$ python -q
>>> import numpy as np
>>> np.set_printoptions(suppress=True, linewidth=140)
>>> M = np.arange(84).reshape(6, 14) + 4
>>> M
array([[ 4,  5,  6,  7,  8,  9, 10, 11, 12, 13, 14, 15, 16, 17],
       [18, 19, 20, 21, 22, 23, 24, 25, 26, 27, 28, 29, 30, 31],
       [32, 33, 34, 35, 36, 37, 38, 39, 40, 41, 42, 43, 44, 45],
       [46, 47, 48, 49, 50, 51, 52, 53, 54, 55, 56, 57, 58, 59],
       [60, 61, 62, 63, 64, 65, 66, 67, 68, 69, 70, 71, 72, 73],
       [74, 75, 76, 77, 78, 79, 80, 81, 82, 83, 84, 85, 86, 87]])
>>> # rank 2
>>> rank = np.linalg.matrix_rank(M)
>>> rank
np.int64(2)
>>> N = np.linalg.svd(M)[2][rank:].T
>>> N.shape
(14, 12)
>>> [int(np.linalg.matrix_rank(np.delete(M, i, axis=0))) for i in range(6)]
[2, 2, 2, 2, 2, 2]
>>> np.linalg.matrix_rank(M.T @ M), np.linalg.matrix_rank(M @ M.T)
(np.int64(2), np.int64(2))
>>> [int(np.linalg.matrix_rank(M[:i])) for i in range(1, len(M) + 1)]
[1, 2, 2, 2, 2, 2]
>>> np.round(np.linalg.norm(M, 2) / np.linalg.norm(M), 2)
np.float64(1.0)
>>> np.argsort(-np.linalg.norm(M, axis=0).round(6), kind="stable")[:3]
array([13, 12, 11])
>>> np.linalg.matrix_rank(M, rtol=0.1)
np.int64(1)
>>> np.linalg.cond(M) > 100
np.True_
>>> M2 = M / np.sqrt((M ** 2).mean(axis=1, keepdims=True))
>>> np.linalg.matrix_rank(M - M.mean(axis=1, keepdims=True))
np.int64(1)
>>> np.linalg.matrix_rank(M2) == np.linalg.matrix_rank(M)
np.True_
>>> np.round(np.linalg.norm(M2, axis=1), 2)
array([3.74, 3.74, 3.74, 3.74, 3.74, 3.74])
>>> M - M.mean(axis=1, keepdims=True)
array([[-6.5, -5.5, -4.5, -3.5, -2.5, -1.5, -0.5,  0.5,  1.5,  2.5,  3.5,  4.5,  5.5,  6.5],
       [-6.5, -5.5, -4.5, -3.5, -2.5, -1.5, -0.5,  0.5,  1.5,  2.5,  3.5,  4.5,  5.5,  6.5],
       [-6.5, -5.5, -4.5, -3.5, -2.5, -1.5, -0.5,  0.5,  1.5,  2.5,  3.5,  4.5,  5.5,  6.5],
       [-6.5, -5.5, -4.5, -3.5, -2.5, -1.5, -0.5,  0.5,  1.5,  2.5,  3.5,  4.5,  5.5,  6.5],
       [-6.5, -5.5, -4.5, -3.5, -2.5, -1.5, -0.5,  0.5,  1.5,  2.5,  3.5,  4.5,  5.5,  6.5],
       [-6.5, -5.5, -4.5, -3.5, -2.5, -1.5, -0.5,  0.5,  1.5,  2.5,  3.5,  4.5,  5.5,  6.5]])
